$ python3 -q
>>> import numpy as np
>>> np.set_printoptions(suppress=True, linewidth=200)
>>> K = np.load("dump.npy")
>>> K.round(1) + 0
array([[ 0.8, -0.3, -0.1, -0.1,  0. ],
       [-0.3,  0.2, -0.1, -0.2,  0.1],
       [-0.1, -0.1,  1. ,  0. ,  0. ],
       [-0.1, -0.2,  0. ,  1. ,  0. ],
       [ 0. ,  0.1,  0. ,  0. ,  1. ]])
>>> U, sv, VT = np.linalg.svd(K)
>>> evecs = VT[:(sv > 1e-8).sum()]
>>> rng = np.random.default_rng(912)
>>> vec = K[2] + 4 * K[0] + rng.integers(2) * np.eye(5)[4]
>>> vec.round(1)
array([ 3.3, -1.5,  0.8, -0.4,  1.1])
>>> np.allclose(evecs.T @ evecs @ vec, vec)
False
>>> np.linalg.matrix_rank(np.vstack([K, vec]))
np.int64(5)
>>> np.round(np.diag(evecs.T @ evecs), 1)
array([0.8, 0.2, 1. , 1. , 1. ])
>>> round(np.linalg.norm(vec - evecs.T @ evecs @ vec), 1)
np.float64(0.1)
>>> np.round(evecs.T @ evecs, 1) + 0
array([[ 0.8, -0.3, -0.1, -0.1,  0. ],
       [-0.3,  0.2, -0.1, -0.2,  0.1],
       [-0.1, -0.1,  1. ,  0. ,  0. ],
       [-0.1, -0.2,  0. ,  1. ,  0. ],
       [ 0. ,  0.1,  0. ,  0. ,  1. ]])
>>> X = np.load("x.npy")
>>> X
array([[-38.6,  18.4,  21.3],
       [-40.8,  20. ,  19.6],
       [-39.5,  21.2,  19. ],
       [-40. ,  18.7,  20.8],
       [-40.9,  20.9,  18.2],
       [-41.3,  19.9,  20.3],
       [-41.7,  19.1,  20.5],
       [-38.5,  19.1,  20.3],
       [-40.7,  18.5,  18.3],
       [-40. ,  18.4,  19.7],
       [-40.4,  19.1,  20.1],
       [-41.6,  19.4,  21.7],
       [-39.2,  19.3,  20.3],
       [-41. ,  19.8,  20.4],
       [-39.5,  19.5,  19.4],
       [-38.9,  21.3,  20.3],
       [-39.3,  21.6,  19.6],
       [-41. ,  18.7,  19.2],
       [-41.7,  21.4,  20.6],
       [-39.6,  18.7,  21.2],
       [-39.8,  20.5,  19.3],
       [-40.6,  19.7,  20.8],
       [-40.6,  20.4,  20.2],
       [-40.8,  19.2,  20.1],
       [-39. ,  19.7,  20.4]])
>>> np.round(np.abs(np.linalg.svd(X)[2][-1]), 1)
array([0.6, 0.4, 0.7])
>>> np.linalg.matrix_rank(X, rtol=0.1)
np.int64(1)
>>> np.round(np.linalg.norm(X, 2) / np.linalg.norm(X), 1)
np.float64(1.0)
